% ipython --no-banner

In [1]: import numpy as np

In [2]: np.set_printoptions(precision=2, suppress=True, linewidth=200)

In [3]: tidy = lambda a: np.round(a, 2) + 0

In [4]: arr = np.load("sample18.npy")

In [5]: print(arr)
[[-2.72 -2.95  5.83  0.18  1.4   1.73  4.13  7.37]
 [ 4.2  -6.58  0.26  6.48 -0.02  2.   -1.   -0.61]
 [ 2.89 -0.6   0.28  3.66 -1.18 -1.14  0.78 -1.39]
 [ 1.36 -3.88 -0.7   0.51  0.87  0.06 -2.65 -1.75]
 [ 0.96 -5.89  6.29  8.42  1.61  3.44  3.18  4.41]
 [-0.15 -4.84  1.73  2.99  0.94  0.7   1.3   6.03]
 [-0.99  3.25 -2.5  -5.78 -0.91 -2.57 -1.4  -2.8 ]
 [-1.66  0.82 -0.12  1.78  0.96  1.07 -1.5   0.43]
 [ 1.6  -1.91  6.04  6.92  0.38  2.33  3.01  0.89]
 [-0.52 -4.43  2.54  0.61  2.08  2.2   0.81  5.15]
 [ 3.82  1.46 -4.1   1.63 -0.96 -0.74 -3.26 -6.39]
 [-2.23  0.58  1.74 -0.93  0.4   0.62  1.1   1.07]
 [-0.6  -1.52  4.11  5.4   2.1   4.65  0.99 -0.49]
 [-0.7   3.56 -3.79 -4.03  0.02  0.58 -3.31 -3.16]
 [ 1.98 -2.25  1.35  2.41  0.69  0.04 -0.1  -1.18]
 [ 0.42  1.54  3.04  1.22  1.92  4.11 -0.63 -3.12]
 [ 0.35  0.69  3.42  3.55  0.2  -0.22  1.72  0.04]
 [ 0.25 -1.87  0.78  4.85 -0.95  0.66  0.22  0.77]
 [-1.38 -2.49  3.92 -0.8   3.3   2.08  1.94  5.65]
 [ 2.12 -1.04 -2.11  0.6  -0.42  0.14 -1.36 -2.63]
 [ 1.23 -7.69  2.54  8.37 -0.32  0.54 -0.39  0.88]
 [ 1.79 -0.81 -3.09  1.11 -1.19 -2.48 -1.78 -0.42]
 [ 0.11  1.08  0.61 -0.1   0.42 -0.06 -0.19 -0.74]
 [-1.28  2.84 -4.59 -5.4  -0.68 -1.95 -1.49  0.84]
 [-2.04  2.64  1.65 -2.34  1.29  0.55  1.89  3.75]
 [-0.82 -0.95  3.64  0.56  0.68  0.12  2.36  2.85]
 [-2.31  2.36 -1.19 -4.58  1.83  0.77 -1.19 -1.15]
 [-1.22  2.31  3.27  0.48  1.4   1.03  1.17 -0.28]
 [ 3.12 -2.75 -1.34  3.   -0.11  1.31 -2.44 -3.69]
 [-0.13  1.49 -5.74 -5.02 -0.41  0.4  -4.15 -1.92]
 [-2.44 -0.32  0.5  -2.65  1.01  1.31  1.24  3.51]
 [ 0.1   3.88  1.57 -1.87 -1.54 -1.58  1.5  -0.81]
 [ 0.98  1.52  0.59  2.95 -1.57 -0.59  0.1   0.18]
 [ 4.01 -1.65 -4.63  0.97 -1.57 -3.34 -3.75 -4.65]
 [ 0.54 -0.62  2.58  0.7   1.53  3.82  0.86 -1.11]
 [ 1.58  0.34 -1.93  1.81 -1.38 -4.49 -0.54 -1.41]
 [-1.92  0.63  1.23  1.09  0.25  0.37  0.63  1.18]
 [-1.76  5.47 -1.92 -3.33  0.34  3.09  0.1  -2.  ]
 [-0.02 -1.47 -0.53  0.87  0.22 -1.14 -0.78  0.94]
 [-1.03  1.45 -4.09 -5.32 -2.5  -4.38 -1.42 -0.51]
 [ 0.97 -2.69  0.35  1.48  0.3  -0.09  0.52  1.  ]
 [ 2.4  -3.48  0.56  6.28 -1.73  0.11 -1.   -1.95]
 [-0.55 -3.25  3.55  5.66  1.32  3.94  0.65  0.97]
 [-0.03  6.04 -2.54 -1.73 -0.89 -1.73 -0.14 -1.34]]

In [6]: idx = arr[:, 1] > np.median(arr[:, 1])

In [7]: r0 = arr[idx].mean(axis=0) - arr[~idx].mean(axis=0)

In [8]: np.argsort(-np.abs(r0).round(6), kind="stable")
Out[8]: array([1, 3, 2, 7, 0, 5, 6, 4])

In [9]: tidy(r0)
Out[9]: array([-1.33,  4.91, -2.19, -4.2 , -0.6 , -1.29, -0.62, -1.57])

In [10]: tidy((((arr - arr.mean(axis=0)) @ r0 > 0) == idx).mean())
Out[10]: np.float64(0.89)
